% ipython --no-banner

In [1]: import numpy as np

In [2]: import numpy.linalg as la

In [3]: np.set_printoptions(suppress=True, linewidth=140)

In [4]: tidy = lambda a: np.round(a, 1) + 0

In [5]: mat = np.loadtxt("w.csv", delimiter=",")

In [6]: mat
Out[6]: 
array([[  9.7,   3.9,  -0.2,   2.1,   1.3,   1. ,   2.1,  -5.2,   0.1,  -0.6],
       [  7.9,   1.6,   1.8,  -0.9,   7.1,  -3.4,   4.9,  -2.5,   2.8,   4.1],
       [ 11.1,  -4.9,   4.2,   0.9,   8.8,  -8.5,   3.8,  -3.8,   1.4,   4. ],
       [  3.4,   3.2,  -0.3,   0.7,   0.3,   0.9,   0.7,  -1.9,   0.4,   0.4],
       [  5.1,  -6.1,   4.4,   2.1,   3.9,  -6. ,   1.2,  -2. ,   1.1,   1.5],
       [  8. ,   4. ,   1.6,  -0.4,   8.4,  -3.8,   5.4,  -3.7,   3.3,   4.8],
       [ 11.1,  -0.1,   3.8,   1.2,   9.4,  -6.5,   4.6,  -4.6,   2.5,   4.2],
       [  5.8,   1.7,   2.6,   0.6,   7.1,  -4.4,   4.5,  -2.9,   3. ,   3.4],
       [  9.1,  -3.8,   2.4,   1. ,   5.2,  -4.6,   1.9,  -3.7,   0.3,   2. ],
       [  8.1,   1.7,   0.7,  -0.4,   4.3,  -1.6,   2.6,  -2.7,   0. ,   1.6],
       [  7.7,  -4.3,   3.8,   1.6,   6.7,  -7.4,   3.2,  -3.1,   1.5,   3.3],
       [  1.9,  -8.6,   4.4,   0.6,   3. ,  -6.5,   0. ,  -0.1,   0.9,   1.4],
       [  1. ,  -7.5,   3.8,  -0.7,   5. ,  -6.5,   1.1,   0.8,   0.8,   2.5],
       [  2.8,  -3.1,   4.5,   0.4,   6.6,  -6.4,   2.9,  -0.6,   3. ,   3.5],
       [  7.4,  -0.4,   3. ,   2.1,   4.3,  -3.9,   2.3,  -3.5,   0.9,   2.2],
       [  0.2,  -3.2,   1.5,  -2.2,   3.7,  -3.3,   1.7,   0.3,   1.2,   1.7],
       [  9.3,  -1. ,   0.7,   2.9,   0.5,  -1.2,   0.7,  -3.9,  -0.8,  -0.3],
       [  8.7,   1.7,   3.2,  -0.6,   8.5,  -5.1,   5.6,  -3.6,   3.5,   5.3],
       [  4.3,  -0.9,   4.1,   3. ,   4.3,  -4.5,   2.4,  -3.2,   2.1,   2.8],
       [  8.7,   1. ,   0.8,   0.9,   2.9,  -2.1,   2.3,  -3.1,  -0.5,   0.7],
       [  8.6,  -8.9,   4.2,   0.1,   6.7,  -7.8,   2.2,  -2. ,   0.4,   2.3],
       [  9.7,   0.4,   1.7,   2.5,   3.6,  -3.5,   2.6,  -4.6,   0.3,   1.7],
       [  5.7,   2.8,   2.3,   1.3,   4.9,  -3. ,   3.6,  -3.4,   2.9,   3. ],
       [  6.7,  -0.4,   4.1,   0.3,   6.8,  -5.9,   4.5,  -3.5,   2.7,   3.9],
       [  6.1,   3.2,   2.2,   1.3,   4.7,  -2.4,   3.1,  -3.6,   2.4,   2.7],
       [ 11.2,  -0.1,   3.2,   1.3,   9.4,  -5.7,   5.4,  -4.3,   2.4,   4.5],
       [  4.6,  -6.7,   4.7,   0.7,   6.1,  -7.9,   1.9,  -1.6,   1.5,   2.9],
       [  6. ,   2.4,  -0.1,   0.7,   2.5,  -0.4,   2.1,  -3.6,   0.8,   1.4],
       [  3.8,  -0.3,   4.2,   1.2,   5.9,  -5. ,   3.3,  -2.9,   2.8,   3.1],
       [  7.4,  -1.9,   4.7,   2.1,   5.4,  -6. ,   3.5,  -3.5,   2.2,   3.2],
       [  5.9,   3.3,  -1.3,   1.1,   0.4,   0.5,   0.8,  -2.8,  -0.3,  -0.4],
       [  2.1,  -3.2,   3.3,   1.1,   1.3,  -3.5,   1.3,  -1.3,   1.2,   1.2],
       [  1.1,   0.9,   0.7,  -0.4,   3.2,  -1.7,   1.6,  -0.3,   1.6,   1.9],
       [  3.3, -10.4,   5.2,  -0.8,   7.2,  -8.6,   2.3,  -0.1,   0.9,   3.5],
       [  4.9,  -0.8,   0.2,  -0.7,   4.2,  -1.8,   1.5,  -1.5,   0. ,   1.2],
       [  1.2,  -6.8,   3.8,   1.3,   0.8,  -5.3,  -1.2,   0. ,  -0.3,   0.6],
       [  6.9,  -1.8,   4.9,   2.5,   6.1,  -6. ,   3.8,  -3.9,   2.1,   3.1],
       [  8. ,  -3. ,   2.9,   2.2,   4.6,  -4.7,   2. ,  -4. ,   1.4,   1.8],
       [  3.2,   4.9,   1.5,   0.4,   4.6,  -1.4,   3.9,  -2.7,   3.1,   3.1],
       [  6.8,  -1. ,   3.4,   3.2,   3.9,  -4.7,   2.8,  -3.6,   1.8,   2.1]])

In [7]: idx = mat[:, 2] > np.median(mat[:, 2])

In [8]: u = mat[idx].mean(axis=0) - mat[~idx].mean(axis=0)

In [9]: idx.astype(int)
Out[9]: array([0, 0, 1, 0, 1, 0, 1, 0, 0, 0, 1, 1, 1, 1, 0, 0, 0, 1, 1, 0, 1, 0, 0, 1, 0, 1, 1, 0, 1, 1, 0, 1, 0, 1, 0, 1, 1, 0, 0, 1])

In [10]: (((mat - mat.mean(axis=0)) @ u > 0) == idx).mean()
Out[10]: np.float64(0.9)

In [11]: ((mat - mat.mean(axis=0)) @ u > 0).astype(int)
Out[11]: array([0, 0, 1, 0, 1, 0, 1, 0, 1, 0, 1, 1, 1, 1, 0, 1, 0, 0, 1, 0, 1, 0, 0, 1, 0, 1, 1, 0, 1, 1, 0, 1, 0, 1, 0, 1, 1, 1, 0, 1])

In [12]: cent = mat[[3, 7]].astype(float)

In [13]: for _ in range(6):
    ...:     idx = la.norm(mat[:, None] - cent, axis=-1).argmin(axis=1)
    ...:     cent = np.array([mat[idx == j].mean(axis=0) for j in range(2)])
    ...: 

In [14]: idx
Out[14]: array([0, 1, 1, 0, 1, 1, 1, 1, 1, 0, 1, 1, 1, 1, 1, 0, 0, 1, 1, 0, 1, 0, 0, 1, 0, 1, 1, 0, 1, 1, 0, 0, 0, 1, 0, 1, 1, 1, 0, 1])

In [15]: tidy(cent[1] - cent[0])
Out[15]: array([ 0.8, -4.2,  2.8,  0.2,  3.2, -4.2,  0.9,  0.1,  1. ,  1.8])

In [16]: tidy(cent)
Out[16]: 
array([[ 5.6,  1.3,  0.9,  0.8,  2.8, -1.6,  2. , -2.7,  0.8,  1.3],
       [ 6.4, -2.9,  3.7,  1. ,  6. , -5.8,  3. , -2.6,  1.8,  3. ]])

In [17]: print(np.abs(cent[1] - cent[0]).argmax())
5

In [18]: np.abs(mat).max()
Out[18]: np.float64(11.2)

In [19]: tidy(mat.mean(axis=0))
Out[19]: array([ 6.1, -1.3,  2.7,  0.9,  4.8, -4.2,  2.6, -2.7,  1.4,  2.4])

In [20]: tidy(la.svd(mat, compute_uv=False))
Out[20]: array([71. , 30. , 16.7,  9.1,  2.5,  2.2,  1.8,  1.7,  1.6,  1.5])

In [21]: tidy(mat.sum(axis=0))
Out[21]: array([ 244.5,  -52.5,  106.6,   36.3,  193.6, -168.6,  104.9, -106.2,   57.4,   95.3])

In [22]: la.matrix_rank(mat)
Out[22]: np.int64(10)

In [23]: feats = np.load("m.npy")

In [24]: print(feats)
[[ 1.5 -1.2  0.   1.  -2.2 -3.7 -0.2  0.6 -2.4  1.1 -0.1 -2. ]
 [ 0.6  1.9  1.2  1.6 -0.4 -4.3  2.  -0.1 -4.6  1.8 -0.2  0.7]
 [-0.1 -0.8  2.8 -6.5 -2.  -6.9 -1.3 -1.   0.2  3.2  6.9  1.5]
 [ 0.3  2.3  0.7 -1.1  2.5  4.3 -1.7 -2.6  2.3  0.   1.4  0.8]
 [ 0.2  4.4  1.2  4.1  2.4  1.5  1.4 -1.7 -3.9  0.2 -2.4  0.6]
 [ 0.9 -3.  -0.9 -2.3 -2.9 -2.9 -2.4  0.7  1.2  1.4  2.2 -1.4]
 [ 2.5  5.   0.2  4.2  0.7  1.2 -0.9 -3.1 -5.3  2.8 -1.5 -1.8]
 [-2.2 -6.2  0.4 -7.  -3.6 -6.2 -0.1  2.   5.2 -1.   5.1  0.1]
 [-2.4 -5.7  0.4 -4.9 -1.2 -3.6  2.4  3.8  5.2 -2.4  1.9  1.6]
 [ 2.4  2.5  0.6  0.1 -1.3 -2.2 -1.7 -2.1 -3.4  3.3  1.8 -1.5]
 [-1.3 -4.9 -1.3 -5.8 -1.9  0.3 -2.2  1.5  6.  -1.5  3.8  0. ]
 [-1.4  1.5 -0.6 -0.2  2.9  5.9 -0.4 -1.2  2.8 -1.8 -0.5  1. ]]

In [25]: la.determinant(feats)
Traceback (most recent call last):
  Cell In[25], line 1
    la.determinant(feats)
AttributeError: module 'numpy.linalg' has no attribute 'determinant'


In [26]: np.allclose(feats, feats.T)
Out[26]: False

In [27]: np.allclose(feats @ feats.T, feats.T @ feats)
Out[27]: False

In [28]: tidy(la.det(feats))
Out[28]: np.float64(78.5)

In [29]: x = np.array([1, 0, 2, 2, 2, 2, 1, 2, 3, 3, 2, 1])

In [30]: rhs = feats @ x

In [31]: tidy(rhs)
Out[31]: array([-13.4,  -9.5,  -3.1,  16.7,   1.3,  -7.3,  -4.3,  -8.2,   2.8,  -7.3,   3.2,  14.8])

In [32]: tidy(la.solve(feats, rhs + feats[:, 0]))
Out[32]: array([2., 0., 2., 2., 2., 2., 1., 2., 3., 3., 2., 1.])

In [33]: tidy(la.solve(feats, rhs))
Out[33]: array([1., 0., 2., 2., 2., 2., 1., 2., 3., 3., 2., 1.])

In [34]: tidy(la.solve(feats, feats[:, 9]))
Out[34]: array([0., 0., 0., 0., 0., 0., 0., 0., 0., 1., 0., 0.])

In [35]: print(tidy(la.solve(feats.T, feats[2])))
[0. 0. 1. 0. 0. 0. 0. 0. 0. 0. 0. 0.]

In [36]: O, evecs = la.qr(feats[:, :6])[0], la.qr(feats[:, 6:])[0]

In [37]: sig = la.svd(O.T @ evecs, compute_uv=False)

In [38]: print((sig > 0.9).sum())
4

In [39]: tidy(la.norm(O @ O.T - evecs @ evecs.T, 2))
Out[39]: np.float64(1.0)

In [40]: feats.ravel(order="F")
Out[40]: 
array([ 1.5,  0.6, -0.1,  0.3,  0.2,  0.9,  2.5, -2.2, -2.4,  2.4, -1.3, -1.4, -1.2,  1.9, -0.8,  2.3,  4.4, -3. ,  5. , -6.2, -5.7,  2.5,
       -4.9,  1.5,  0. ,  1.2,  2.8,  0.7,  1.2, -0.9,  0.2,  0.4,  0.4,  0.6, -1.3, -0.6,  1. ,  1.6, -6.5, -1.1,  4.1, -2.3,  4.2, -7. ,
       -4.9,  0.1, -5.8, -0.2, -2.2, -0.4, -2. ,  2.5,  2.4, -2.9,  0.7, -3.6, -1.2, -1.3, -1.9,  2.9, -3.7, -4.3, -6.9,  4.3,  1.5, -2.9,
        1.2, -6.2, -3.6, -2.2,  0.3,  5.9, -0.2,  2. , -1.3, -1.7,  1.4, -2.4, -0.9, -0.1,  2.4, -1.7, -2.2, -0.4,  0.6, -0.1, -1. , -2.6,
       -1.7,  0.7, -3.1,  2. ,  3.8, -2.1,  1.5, -1.2, -2.4, -4.6,  0.2,  2.3, -3.9,  1.2, -5.3,  5.2,  5.2, -3.4,  6. ,  2.8,  1.1,  1.8,
        3.2,  0. ,  0.2,  1.4,  2.8, -1. , -2.4,  3.3, -1.5, -1.8, -0.1, -0.2,  6.9,  1.4, -2.4,  2.2, -1.5,  5.1,  1.9,  1.8,  3.8, -0.5,
       -2. ,  0.7,  1.5,  0.8,  0.6, -1.4, -1.8,  0.1,  1.6, -1.5,  0. ,  1. ])

In [41]: t3 = feats.reshape(12, 2, -1)

In [42]: np.einsum("ihd,jhd->hij", t3, t3).shape
Out[42]: (2, 12, 12)

In [43]: print(t3.shape)
(12, 2, 6)
